% ipython --no-banner

In [1]: import numpy as np

In [2]: import numpy.linalg as la

In [3]: np.set_printoptions(precision=2, suppress=True, linewidth=200, sign=" ")

In [4]: W0 = np.array([[3, 2], [3, 2]])

In [5]: W0
Out[5]: 
array([[ 3,  2],
       [ 3,  2]])

In [6]: # null space of dimension 1

In [7]: blk = np.stack([W0, 2 * W0, W0[::-1]])

In [8]: np.einsum("bij,cij->bc", blk, blk)
Out[8]: 
array([[  26,   52,   26],
       [  52,  104,   52],
       [  26,   52,   26]])

In [9]: la.norm(blk, axis=(1, 2))
Out[9]: array([  5.1,  10.2,   5.1])

In [10]: la.det(blk)
Out[10]: array([ 0.,  0.,  0.])

In [11]: rank = la.matrix_rank(W0)

In [12]: rank
Out[12]: np.int64(1)

In [13]: null = la.svd(W0)[2][rank:].T

In [14]: [int(la.matrix_rank(np.delete(W0, i, axis=0))) for i in range(2)]
Out[14]: [1, 1]

In [15]: [int(la.matrix_rank(W0[:i])) for i in range(1, len(W0) + 1)]
Out[15]: [1, 1]

In [16]: np.round(W0 @ null, 2) + 0
Out[16]: 
array([[ 0.],
       [ 0.]])

In [17]: m1 = np.loadtxt("w.csv", delimiter=",")

In [18]: m1
Out[18]: 
array([[ 3.,  2.,  1.],
       [ 1.,  3.,  2.],
       [ 2.,  1.,  3.]])

In [19]: u = np.array([-1, -2])

In [20]: np.correlate(m1[2], m1[0], "full")
Out[20]: array([  2.,   5.,  11.,   9.,   9.])

In [21]: np.convolve(m1[2], u)
Out[21]: array([-2., -5., -5., -6.])

In [22]: proj = np.triu(np.array([[2, 2, -3], [-3, 1, -1], [2, 1, 3]]), 1) + np.eye(3)

In [23]: other = proj @ m1 @ la.inv(proj)

In [24]: np.trace(other), np.trace(m1)
Out[24]: (np.float64(9.0), np.float64(9.0))

In [25]: s = 5 * 0.7 ** np.arange(3)

In [26]: q, _ = la.qr(np.array([[-1.3, -0.8, 2.1], [1.3, -0.1, -1.3], [-1.4, -0.9, 2.8]]))

In [27]: rng = np.random.default_rng(78529)

In [28]: K = rng.normal(size=(25, 3)) * s @ q

In [29]: K
Out[29]: 
array([[-1.83,  5.03,  3.26],
       [-2.18,  0.22,  3.19],
       [-8.48,  5.03, -0.87],
       [-4.91, -0.28, -4.75],
       [ 0.78,  1.66,  6.33],
       [ 0.38,  0.58,  6.21],
       [-6.62, -6.31, -5.22],
       [-2.68, -2.05, -4.42],
       [-2.37, -4.55, -7.51],
       [-1.18,  7.96,  6.21],
       [ 0.45, -0.08, -3.02],
       [-2.61, -4.41, -7.67],
       [ 2.09,  7.19,  0.35],
       [ 6.67,  3.09,  2.53],
       [ 4.06,  2.39,  0.83],
       [ 4.13, -1.65,  6.08],
       [ 3.62, -0.24,  5.65],
       [ 1.77, -3.92,  0.96],
       [ 2.33, -3.12, -3.86],
       [-3.98, -3.46,  0.82],
       [ 2.99,  2.16,  2.22],
       [ 0.1 , -7.08, -2.53],
       [ 3.8 ,  0.58, -0.21],
       [-2.87, -1.09, -4.29],
       [-4.36,  2.27,  0.59]])

In [30]: vec = np.array([-3, 9, 2])

In [31]: target = K @ vec

In [32]: la.lstsq(K, target)[0]
Out[32]: array([-3.,  9.,  2.])

In [33]: target = target + 0.05 * rng.normal(size=25)

In [34]: target
Out[34]: 
array([ 57.19,  14.92,  68.98,   2.73,  25.19,  16.4 , -47.39, -19.29, -48.79,  87.57,  -8.12, -47.3 ,  59.19,  12.82,  10.93, -15.02,  -1.74, -38.61, -42.81, -17.48,  14.85, -69.07,  -6.63,  -9.79,
        34.62])

In [35]: beta, *_ = la.lstsq(K, target)

In [36]: beta
Out[36]: array([-3.,  9.,  2.])

In [37]: data = np.load("block11.npy")

In [38]: data
Out[38]: 
array([[ 4, -3, -1],
       [ 4,  5,  4],
       [ 8,  2,  3],
       [ 5, -3,  4],
       [ 5, -3,  4],
       [-3, -5,  1],
       [ 4,  5,  4],
       [ 4, -3, -1],
       [-3, -5,  1],
       [-3, -5,  1],
       [ 4, -3, -1],
       [ 5, -3,  4],
       [ 0,  0,  0],
       [ 1,  0,  5],
       [ 4, -3, -1],
       [ 0,  0,  0]])

In [39]: # row 4 repeats row 3

In [40]: u = np.array([1, -2, 2])

In [41]: np.polyval(u, data[5])
Out[41]: array([ 17,  37,   1])

In [42]: Xc = data - data.mean(axis=0)

In [43]: evecs = la.svd(Xc)[2][:2]

In [44]: other = Xc - Xc @ evecs.T @ evecs

In [45]: (Xc @ evecs.T).std(axis=0)
Out[45]: array([ 3.92,  2.5 ])

In [46]: np.diag(evecs.T @ evecs)
Out[46]: array([ 1.  ,  0.82,  0.18])

In [47]: la.norm(other, axis=1).round(6).argmax()
Out[47]: np.int64(3)

In [48]: X = np.load("sample9.npy")

In [49]: X
Out[49]: 
array([[ 2.12, -2.63, 11.83],
       [10.89, -2.55, -6.16],
       [-0.89, 19.32,  1.92]])

In [50]: other = X / np.sqrt((X ** 2).mean(axis=1, keepdims=True))

In [51]: X - X.mean(axis=1, keepdims=True)
Out[51]: 
array([[-1.65, -6.4 ,  8.06],
       [10.16, -3.28, -6.89],
       [-7.67, 12.54, -4.86]])

In [52]: la.matrix_rank(other) == la.matrix_rank(X)
Out[52]: np.True_

In [53]: la.matrix_rank(X - X.mean(axis=1, keepdims=True))
Out[53]: np.int64(2)

In [54]: z = rng.permutation(3)

In [55]: other = X[:, z] * rng.choice([-1, 1], 3)

In [56]: other
Out[56]: 
array([[ -2.63, -11.83,  -2.12],
       [ -2.55,   6.16, -10.89],
       [ 19.32,  -1.92,   0.89]])

In [57]: Uu, _, Vt = la.svd(X.T @ other)

In [58]: z
Out[58]: array([ 1,  2,  0])

In [59]: q = other.astype(float).copy()

In [60]: for j in range(3):
    ...:     q[:, j] -= q[:, :j] @ (q[:, :j].T @ q[:, j])
    ...:     q[:, j] /= la.norm(q[:, j])
    ...: 

In [61]: np.round(q.T @ q, 2) + 0
Out[61]: 
array([[ 1.,  0.,  0.],
       [ 0.,  1.,  0.],
       [ 0.,  0.,  1.]])

In [62]: q
Out[62]: 
array([[-0.13, -0.89, -0.43],
       [-0.13,  0.45, -0.88],
       [ 0.98, -0.06, -0.18]])

In [63]: other = data[0, 0] * data[1:] - np.outer(data[1:, 0], data[0])

In [64]: other
Out[64]: 
array([[  0,  32,  20],
       [  0,  32,  20],
       [  0,   3,  21],
       [  0,   3,  21],
       [  0, -29,   1],
       [  0,  32,  20],
       [  0,   0,   0],
       [  0, -29,   1],
       [  0, -29,   1],
       [  0,   0,   0],
       [  0,   3,  21],
       [  0,   0,   0],
       [  0,   3,  21],
       [  0,   0,   0],
       [  0,   0,   0]])

In [65]: np.flatnonzero(~other.round(6).any(axis=1))
Out[65]: array([  6,   9,  11,  13,  14])

In [66]: la.matrix_rank(other), la.matrix_rank(data)
Out[66]: (np.int64(2), np.int64(3))
